$ ipython --no-banner

In [1]: import numpy as np

In [2]: np.set_printoptions(suppress=True, linewidth=120)

In [3]: def rd(a):
   ...:     return np.round(a, 2) + 0
   ...: 

In [4]: W0 = np.load("sample17.npy")

In [5]: W0
Out[5]: 
array([[ 1,  0,  1,  1],
       [ 0,  0,  0,  0],
       [ 3,  0,  1,  2],
       [-1,  0, -1, -2]])

In [6]: rng = np.random.default_rng(77)

In [7]: out = W0 + rng.integers(-2, 3, (4, 3)) @ rng.integers(-2, 3, (3, 4))

In [8]: out
Out[8]: 
array([[ 6, -4,  5,  7],
       [ 1, -2, -2,  0],
       [ 1,  7,  0, -1],
       [-3, -2,  1, -2]])

In [9]: out - W0
Out[9]: 
array([[ 5, -4,  4,  6],
       [ 1, -2, -2,  0],
       [-2,  7, -1, -3],
       [-2, -2,  2,  0]])

In [10]: np.abs(out - W0).sum(axis=1)
Out[10]: array([19,  5, 13,  6])

In [11]: rd(W0 @ np.linalg.pinv(W0) @ W0)
Out[11]: 
array([[ 1.,  0.,  1.,  1.],
       [ 0.,  0.,  0.,  0.],
       [ 3.,  0.,  1.,  2.],
       [-1.,  0., -1., -2.]])

In [12]: np.abs(np.diag(np.linalg.qr(W0)[1])) > 1e-9
Out[12]: array([ True, False,  True,  True])

In [13]: np.allclose(W0[:-1].T @ np.linalg.lstsq(W0[:-1].T, W0[-1])[0], W0[-1])
Out[13]: False

In [14]: J = np.loadtxt("block0.csv", delimiter=",")

In [15]: rd(J)
Out[15]: 
array([[-1.03,  8.34,  3.69,  6.03,  8.66],
       [ 1.05,  7.65,  2.3 ,  3.95,  9.35],
       [ 2.55,  7.15,  1.3 ,  2.45,  9.85],
       [ 0.71,  7.76,  2.52,  4.29,  9.24],
       [-0.32,  8.11,  3.22,  5.32,  8.89],
       [-2.42,  8.81,  4.61,  7.42,  8.19],
       [ 0.68,  7.77,  2.55,  4.32,  9.23],
       [ 2.83,  7.06,  1.11,  2.17,  9.94],
       [ 3.85,  6.72,  0.44,  1.15, 10.28],
       [ 4.05,  6.65,  0.3 ,  0.95, 10.35],
       [ 0.25,  7.92,  2.84,  4.75,  9.08],
       [ 4.49,  6.5 ,  0.01,  0.51, 10.5 ],
       [-3.51,  9.17,  5.34,  8.51,  7.83],
       [ 5.05,  6.32, -0.37, -0.05, 10.68],
       [ 0.01,  8.  ,  2.99,  4.99,  9.  ],
       [ 0.33,  7.89,  2.78,  4.67,  9.11],
       [-2.42,  8.81,  4.61,  7.42,  8.19],
       [-2.49,  8.83,  4.66,  7.49,  8.17],
       [-0.61,  8.2 ,  3.41,  5.61,  8.8 ],
       [-2.8 ,  8.93,  4.87,  7.8 ,  8.07],
       [-1.88,  8.63,  4.26,  6.88,  8.37],
       [-1.27,  8.42,  3.85,  6.27,  8.58]])

In [16]: Xc = J - J.mean(axis=0)

In [17]: U, s, Vh = np.linalg.svd(Xc, full_matrices=False)

In [18]: rd(s)
Out[18]: array([19.05,  0.  ,  0.  ,  0.  ,  0.  ])

In [19]: rd(Xc.mean(axis=0))
Out[19]: array([0., 0., 0., 0., 0.])

In [20]: rd(s ** 2 / (s ** 2).sum())
Out[20]: array([1., 0., 0., 0., 0.])

In [21]: rd(np.linalg.norm(J, 2) / np.linalg.norm(J))
Out[21]: np.float64(0.96)

In [22]: np.linalg.matrix_rank(J, rtol=0.1)
Out[22]: np.int64(2)

In [23]: [round(float(x), 2) for x in np.linalg.svd(J, compute_uv=False)[:3]]
Out[23]: [62.28, 18.28, 0.0]
